>>> import numpy as np
>>> from numpy import linalg as LA
>>> np.set_printoptions(precision=3, suppress=True, linewidth=160, legacy="1.25")
>>> rd = lambda a: np.round(a, 3) + 0
>>> A2 = np.array([[-2, 2], [3, 2]])
>>> Z = np.array([[-1, 3], [1, 3]])
>>> E = np.kron(A2, Z)
>>> print(E)
[[ 2 -6 -2  6]
 [-2 -6  2  6]
 [-3  9 -2  6]
 [ 3  9  2  6]]
>>> rng = np.random.default_rng(75048)
>>> lab = rng.permutation(4)
>>> A2 = E[:, lab] * rng.choice([-1, 1], 4)
>>> print(A2)
[[-2 -2 -6 -6]
 [ 2  2 -6 -6]
 [ 3 -2  9 -6]
 [-3  2  9 -6]]
>>> U, _, vt = LA.svd(E.T @ A2)
>>> print(rd(U @ vt))
[[-1.  0.  0.  0.]
 [ 0.  0.  1.  0.]
 [ 0.  1.  0.  0.]
 [ 0.  0.  0. -1.]]
>>> print(E - E[0])
[[ 0  0  0  0]
 [-4  0  4  0]
 [-5 15  0  0]
 [ 1 15  4  0]]
>>> print(np.abs(E).max())
9
>>> print(np.unravel_index(np.abs(E).argmax(), E.shape))
(2, 1)
>>> print(np.count_nonzero(E))
16
>>> print(np.diff(E, axis=0))
[[-4  0  4  0]
 [-1 15 -4  0]
 [ 6  0  4  0]]
>>> E[4]
Traceback (most recent call last):
  File "<python-input-19>", line 1, in <module>
    E[4]
    ~^^^
IndexError: index 4 is out of bounds for axis 0 with size 4
>>> print(E.sum(axis=0))
[ 0  6  0 24]
>>> G = E.T @ E
>>> print(np.allclose(G, G.T))
True
>>> print(G)
[[ 26   0   4   0]
 [  0 234   0  36]
 [  4   0  16   0]
 [  0  36   0 144]]
>>> print((E @ E.T).shape)
(4, 4)
>>> print(np.diag(G))
[ 26 234  16 144]
>>> O, vecs = LA.qr(E[:, :3])[0], LA.qr(E[:, 3:])[0]
>>> sv = LA.svd(O.T @ vecs, compute_uv=False)
>>> print(rd(sv))
[0.196]
>>> A = np.diag(np.array([9, -1, -5]))
>>> print(A)
[[ 9  0  0]
 [ 0 -1  0]
 [ 0  0 -5]]
>>> evals, vecs = LA.eig(A)
>>> print(evals)
[ 9. -1. -5.]
>>> print(A @ vecs[:, 0] - evals[0] * vecs[:, 0])
[0. 0. 0.]
>>> print(rd(np.sort(LA.eigvals(A @ A))))
[ 1. 25. 81.]
>>> evals, vecs = LA.eigh(A)
>>> print(vecs.T @ vecs)
[[1. 0. 0.]
 [0. 1. 0.]
 [0. 0. 1.]]
>>> print(np.abs(vecs[:, -1]))
[1. 0. 0.]
>>> print((evals > 1e-8).sum(), (evals < -1e-8).sum())
1 2
>>> print(evals)
[-5. -1.  9.]
>>> print(vecs @ np.diag(evals) @ vecs.T)
[[ 9.  0.  0.]
 [ 0. -1.  0.]
 [ 0.  0. -5.]]
>>> print(np.abs(vecs[:, -1]).round(6).argmax())
0
>>> print([round(float(LA.det(A[:i, :i])), 2) + 0 for i in range(1, 4)])
[9.0, -9.0, 45.0]
>>> O, Rm = LA.qr(A)
>>> print(abs(Rm[0, 0]), rd(LA.norm(A[:, 0])))
9.0 9.0
>>> print(O @ Rm)
[[ 9.  0.  0.]
 [ 0. -1.  0.]
 [ 0.  0. -5.]]
>>> print(Rm)
[[ 9.  0.  0.]
 [ 0. -1.  0.]
 [ 0.  0. -5.]]
>>> print(O.shape, Rm.shape)
(3, 3) (3, 3)
>>> evals, vecs = LA.eigh(Rm)
>>> print(vecs @ np.diag(evals) @ vecs.T)
[[ 9.  0.  0.]
 [ 0. -1.  0.]
 [ 0.  0. -5.]]
>>> print(np.abs(vecs[:, -1]).round(6).argmax())
0
>>> print(vecs.T @ Rm @ vecs)
[[-5.  0.  0.]
 [ 0. -1.  0.]
 [ 0.  0.  9.]]
>>> print(evals)
[-5. -1.  9.]
>>> print(evals.sum(), np.trace(Rm))
3.0 3.0
>>> print(vecs.T @ vecs)
[[1. 0. 0.]
 [0. 1. 0.]
 [0. 0. 1.]]
>>> print(rd(LA.eigvalsh(Rm + 3 * np.eye(3))))
[-2.  2. 12.]
>>> print(np.unique(evals.round(6) + 0, return_counts=True)[1])
[1 1 1]
>>> print(rd(LA.svd(Rm, compute_uv=False)))
[9. 5. 1.]
